$ ipython --no-banner

In [1]: import numpy as np

In [2]: import numpy.linalg as la

In [3]: np.set_printoptions(precision=1, suppress=True, linewidth=120)

In [4]: rnd = lambda a: np.round(a, 1) + 0

In [5]: m1 = np.load("block11.npy")

In [6]: m1
Out[6]: 
array([[-14,  11, -13],
       [ 11, -16,   5],
       [-13,   5,   0]])

In [7]: w, vecs = la.eigvalsh(m1)
ValueError: too many values to unpack (expected 2)


In [8]: w, vecs = la.eigh(m1)

In [9]: rnd(vecs @ np.diag(w) @ vecs.T)
Out[9]: 
array([[-14.,  11., -13.],
       [ 11., -16.,   5.],
       [-13.,   5.,   0.]])

In [10]: rnd(vecs.T @ m1 @ vecs)
Out[10]: 
array([[-31.2,   0. ,   0. ],
       [  0. ,  -6.6,   0. ],
       [  0. ,   0. ,   7.9]])

In [11]: rnd(la.svd(m1, compute_uv=False))
Out[11]: array([31.2,  7.9,  6.6])

In [12]: (w > 1e-8).sum(), (w < -1e-8).sum()
Out[12]: (np.int64(1), np.int64(2))

In [13]: np.unique(w.round(6) + 0, return_counts=True)[1]
Out[13]: array([1, 1, 1])

In [14]: rnd(w)
Out[14]: array([-31.2,  -6.6,   7.9])

In [15]: rnd(w.sum()), np.trace(m1)
Out[15]: (np.float64(-30.0), np.int64(-30))

In [16]: rnd(vecs.T @ vecs)
Out[16]: 
array([[1., 0., 0.],
       [0., 1., 0.],
       [0., 0., 1.]])

In [17]: x0 = np.array([4, -2, 5])

In [18]: target = m1 @ x0

In [19]: target
Out[19]: array([-143,  101,  -62])

In [20]: rnd(la.solve(m1, m1[:, 0]))
Out[20]: array([1., 0., 0.])

In [21]: la.solve(m1, target[:-1])
ValueError: solve1: Input operand 1 has a mismatch in its core dimension 0, with gufunc signature (m,m),(m)->(m) (size 2 is different from 3)


In [22]: rnd(la.solve(m1, -3 * target))
Out[22]: array([-12.,   6., -15.])

In [23]: other = m1[0, 0] * m1[1:] - np.outer(m1[1:, 0], m1[0])

In [24]: other
Out[24]: 
array([[   0,  103,   73],
       [   0,   73, -169]])

In [25]: np.flatnonzero(~other.round(6).any(axis=1))
Out[25]: array([], dtype=int64)

In [26]: rnd(m1[:, 0] / m1[0, 0])
Out[26]: array([ 1. , -0.8,  0.9])

In [27]: feats = np.array([[0, 1, 1], [1, 0, 1], [1, 1, 0]])

In [28]: w1 = np.array([[-1, -1, -2], [-1, -1, 0], [2, 1, 1]])

In [29]: coef = np.array([7, 9, 4])

In [30]: act = np.maximum(feats @ w1 + coef, 0)

In [31]: (act > 0).astype(int)
Out[31]: 
array([[1, 1, 1],
       [1, 1, 1],
       [1, 1, 1]])

In [32]: W2 = np.array([[2, 6, 9], [9, 9, 4], [8, 3, 7]])

In [33]: (act @ W2).round(6).argmax(axis=1)
Out[33]: array([1, 1, 1])

In [34]: mat = np.maximum(np.array([[2],
    ...:     [2],
    ...:     [0],
    ...:     [1],
    ...:     [-1],
    ...:     [-2],
    ...:     [-2],
    ...:     [-2],
    ...:     [-2],
    ...:     [2],
    ...:     [-1],
    ...:     [-1],
    ...:     [0],
    ...:     [-2]]) @ np.array([[3, -2, 2]]) + np.array([0, 4, 1]), 0)

In [35]: mat
Out[35]: 
array([[6, 0, 5],
       [6, 0, 5],
       [0, 4, 1],
       [3, 2, 3],
       [0, 6, 0],
       [0, 8, 0],
       [0, 8, 0],
       [0, 8, 0],
       [0, 8, 0],
       [6, 0, 5],
       [0, 6, 0],
       [0, 6, 0],
       [0, 4, 1],
       [0, 8, 0]])

In [36]: proj = mat @ la.solve(mat.T @ mat, mat.T)

In [37]: np.allclose(proj @ proj, proj)
Out[37]: True

In [38]: rnd(la.eigvalsh(proj))
Out[38]: array([0., 0., 0., 0., 0., 0., 0., 0., 0., 0., 0., 1., 1., 1.])

In [39]: rnd(proj @ mat[:, 2])
Out[39]: array([5., 5., 1., 3., 0., 0., 0., 0., 0., 5., 0., 0., 1., 0.])

In [40]: W0 = np.load("case17.npy")

In [41]: rnd(W0)
Out[41]: 
array([[ 0.4, -0.8, -0.4],
       [-0.8, -0.2, -0.5],
       [-0.4, -0.5,  0.8]])

In [42]: w, vecs = la.eigh(W0)

In [43]: rnd(la.eigvalsh(W0 + -3 * np.eye(3)))
Out[43]: array([-4., -2., -2.])

In [44]: (w > 1e-8).sum(), (w < -1e-8).sum()
Out[44]: (np.int64(2), np.int64(1))

In [45]: w
Out[45]: array([-1.,  1.,  1.])

In [46]: rnd(la.svd(W0, compute_uv=False))
Out[46]: array([1., 1., 1.])

In [47]: rnd(vecs.T @ W0 @ vecs)
Out[47]: 
array([[-1.,  0.,  0.],
       [ 0.,  1.,  0.],
       [ 0.,  0.,  1.]])

In [48]: x0 = np.array([2, -9, -6])

In [49]: rnd(la.inv(W0))
Out[49]: 
array([[ 0.4, -0.8, -0.4],
       [-0.8, -0.2, -0.5],
       [-0.4, -0.5,  0.8]])

In [50]: [p for p in range(1, 25) if np.allclose(la.matrix_power(W0, p), np.eye(3))]
Out[50]: [2, 4, 6, 8, 10, 12, 14, 16, 18, 20, 22, 24]

In [51]: rnd(np.abs(la.eigvals(W0)))
Out[51]: array([1., 1., 1.])

In [52]: f = np.array([-1, -1, -2])

In [53]: other = W0 + np.outer(f, np.eye(3)[1])

In [54]: rnd(la.det(other) / la.det(W0)), rnd(1 + la.solve(W0, f)[1])
Out[54]: (np.float64(3.0), np.float64(3.0))

In [55]: rnd(other)
Out[55]: 
array([[ 0.4, -1.8, -0.4],
       [-0.8, -1.2, -0.5],
       [-0.4, -2.5,  0.8]])

In [56]: la.matrix_rank(la.inv(other) - la.inv(W0), tol=1e-8)
Out[56]: np.int64(1)

In [57]: w, vecs = la.eig(W0)

In [58]: rnd(np.sort(la.eigvals(W0 @ W0)))
Out[58]: array([1., 1., 1.])

In [59]: F = np.diag(np.array([0, 2, 2]))

In [60]: F
Out[60]: 
array([[0, 0, 0],
       [0, 2, 0],
       [0, 0, 2]])

In [61]: Uu, s = la.svd(F)
ValueError: too many values to unpack (expected 2)


In [62]: Uu, s, Vh = la.svd(F, full_matrices=False)

In [63]: Vh @ Vh.T
Out[63]: 
array([[1., 0., 0.],
       [0., 1., 0.],
       [0., 0., 1.]])

In [64]: np.allclose(Uu * s @ Vh, F)
Out[64]: True

In [65]: Uu.T @ Uu
Out[65]: 
array([[1., 0., 0.],
       [0., 1., 0.],
       [0., 0., 1.]])
